% python3 -q
>>> import numpy as np
>>> import numpy.linalg as la
>>> np.set_printoptions(precision=2, suppress=True, linewidth=160, sign=" ")
>>> A = np.load("test6.npy")
>>> A
array([[ 2.,  3., -1., -2.],
       [ 0.,  2.,  2.,  2.],
       [ 0.,  0.,  1.,  1.],
       [ 0.,  0.,  1.,  3.]])
>>> A.inv()
Traceback (most recent call last):
  File "<python-input-5>", line 1, in <module>
    A.inv()
    ^^^^^
AttributeError: 'numpy.ndarray' object has no attribute 'inv'
>>> np.trace(A)
np.float64(8.0)
>>> np.allclose(A @ A.T, A.T @ A)
False
>>> np.sort(np.abs(la.eigvals(A)))
array([ 0.59,  2.  ,  2.  ,  3.41])
>>> np.allclose(A, A.T)
False
>>> A @ A
array([[ 4., 12.,  1., -5.],
       [ 0.,  4.,  8., 12.],
       [ 0.,  0.,  2.,  4.],
       [ 0.,  0.,  4., 10.]])
>>> round(float(la.det(A)), 2)
8.0
>>> la.matrix_power(A, 2)
array([[ 4., 12.,  1., -5.],
       [ 0.,  4.,  8., 12.],
       [ 0.,  0.,  2.,  4.],
       [ 0.,  0.,  4., 10.]])
>>> feats = np.load("layer17.npy")
>>> feats
array([[ 0.35, -0.47,  1.14, -1.08],
       [-0.47,  0.48,  0.33, -1.33],
       [ 1.14,  0.33, -1.31, -0.89],
       [-1.08, -1.33, -0.89, -0.51]])
>>> # equal to its transpose
>>> T = np.stack([feats, 4 * feats, feats[::-1]])
>>> la.matrix_rank(T.reshape(3, -1))
np.int64(2)
>>> la.norm(T, axis=(1, 2))
array([  3.61,  14.45,   3.61])
>>> np.einsum("bij,cij->bc", T, T)
array([[  13.04,   52.17,    0.31],
       [  52.17,  208.68,    1.26],
       [   0.31,    1.26,   13.04]])
>>> la.matrix_rank(T)
array([ 4,  4,  4])
>>> out = np.array([[0, 3], [3, -1], [-1, 1], [-2, -1]])
>>> np.vstack([feats, out.T]).shape
(6, 4)
>>> out @ feats
Traceback (most recent call last):
  File "<python-input-23>", line 1, in <module>
    out @ feats
    ~~~~^~~~~~~
ValueError: matmul: Input operand 1 has a mismatch in its core dimension 0, with gufunc signature (n?,k),(k,m?)->(n?,m?) (size 4 is different from 2)
>>> np.einsum("ik,kj->ji", feats, out)
array([[-0.39,  3.77,  4.08, -2.08],
       [ 3.74, -0.23,  2.67, -2.29]])
>>> la.matrix_rank(feats @ out)
np.int64(2)
>>> out = la.inv(A)
>>> A @ out
array([[ 1.,  0.,  0.,  0.],
       [ 0.,  1.,  0.,  0.],
       [ 0.,  0.,  1.,  0.],
       [ 0.,  0.,  0.,  1.]])
>>> round(float(la.slogdet(A)[0]), 2)
1.0
>>> np.allclose(out, A.T)
False
>>> round(la.det(A) * la.det(out), 2)
np.float64(1.0)
>>> hat = np.triu(np.array([[5, 4, 0, 1], [3, 3, 3, 1], [0, 5, 4, 3], [2, 3, 4, 0]]), 1) + np.eye(4)
>>> out = hat @ feats @ la.inv(hat)
>>> la.matrix_rank(out)
np.int64(4)
>>> round(float(la.det(out)), 2)
8.07
>>> np.round(np.trace(out), 2), round(np.trace(feats), 2)
(np.float64(-0.99), np.float64(-0.99))
>>> mat = np.load("m.npy")
>>> mat
array([[ 0, -2,  2],
       [ 0,  0,  0],
       [ 0,  0,  0]])
>>> la.matrix_power(mat - np.diag(np.diag(mat)), 3)
array([[ 0,  0,  0],
       [ 0,  0,  0],
       [ 0,  0,  0]])
>>> np.prod(np.diag(mat)), round(float(la.det(mat)), 2)
(np.int64(0), 0.0)
>>> rank = la.matrix_rank(mat)
>>> rank
np.int64(1)
>>> null = la.svd(mat)[2][rank:].T
>>> null.shape
(3, 2)
>>> null @ null.T
array([[ 1. ,  0. ,  0. ],
       [ 0. ,  0.5,  0.5],
       [ 0. ,  0.5,  0.5]])
>>> [int(la.matrix_rank(mat[:i])) for i in range(1, len(mat) + 1)]
[1, 1, 1]
>>> arr = np.array([[0, -2, -1, -4], [2, 0, -2, -5], [1, 2, 0, -5], [4, 5, 5, 0]])
>>> hat = np.triu(np.array([[0, 2, 1, 1], [1, 1, 2, 0], [0, 1, 2, 2], [0, 0, 0, 0]]), 1) + np.eye(4)
>>> out = hat @ arr @ la.inv(hat)
>>> hat @ arr - arr @ hat
array([[  9.,   7.,   5., -13.],
       [  2.,   0.,  -2.,  -8.],
       [  8.,   8.,   5.,  -1.],
       [  0.,  -8., -14., -14.]])
>>> out
array([[  9., -13.,  17., -62.],
       [  4.,  -4.,   2., -23.],
       [  9.,  -6.,  13., -40.],
       [  4.,  -3.,   7., -18.]])
>>> np.round(np.poly(out), 2) + 0
array([   1.,    0.,   75.,    0.,  169.])
>>> np.trace(out), np.trace(arr)
(np.float64(0.0), np.int64(0))
>>> f = np.array([0, 3, 0, 1])
>>> out = arr + np.outer(f, np.eye(4)[2])
>>> la.matrix_rank(la.inv(out) - la.inv(arr), tol=1e-8)
np.int64(1)
>>> np.round(la.det(out) / la.det(arr), 2), round(1 + la.solve(arr, f)[2], 2)
(np.float64(0.23), np.float64(0.23))
>>> la.matrix_rank(out - arr)
np.int64(1)
>>> out = la.invert(arr)
Traceback (most recent call last):
  File "<python-input-58>", line 1, in <module>
    out = la.invert(arr)
          ^^^^^^^^^
AttributeError: module 'numpy.linalg' has no attribute 'invert'
>>> out = la.inv(arr)
>>> np.round(la.slogdet(arr)[0], 2)
np.float64(1.0)
>>> round(float(la.cond(arr)), 2)
5.59
>>> round(la.det(arr) * la.det(out), 2)
np.float64(1.0)
>>> out.round(2) + 0
array([[ 0.  ,  0.38, -0.38,  0.15],
       [-0.38,  0.  ,  0.31, -0.08],
       [ 0.38, -0.31,  0.  ,  0.15],
       [-0.15,  0.08, -0.15,  0.  ]])
>>> np.round(la.inv(out), 2) + 0
array([[ 0., -2., -1., -4.],
       [ 2.,  0., -2., -5.],
       [ 1.,  2.,  0., -5.],
       [ 4.,  5.,  5.,  0.]])
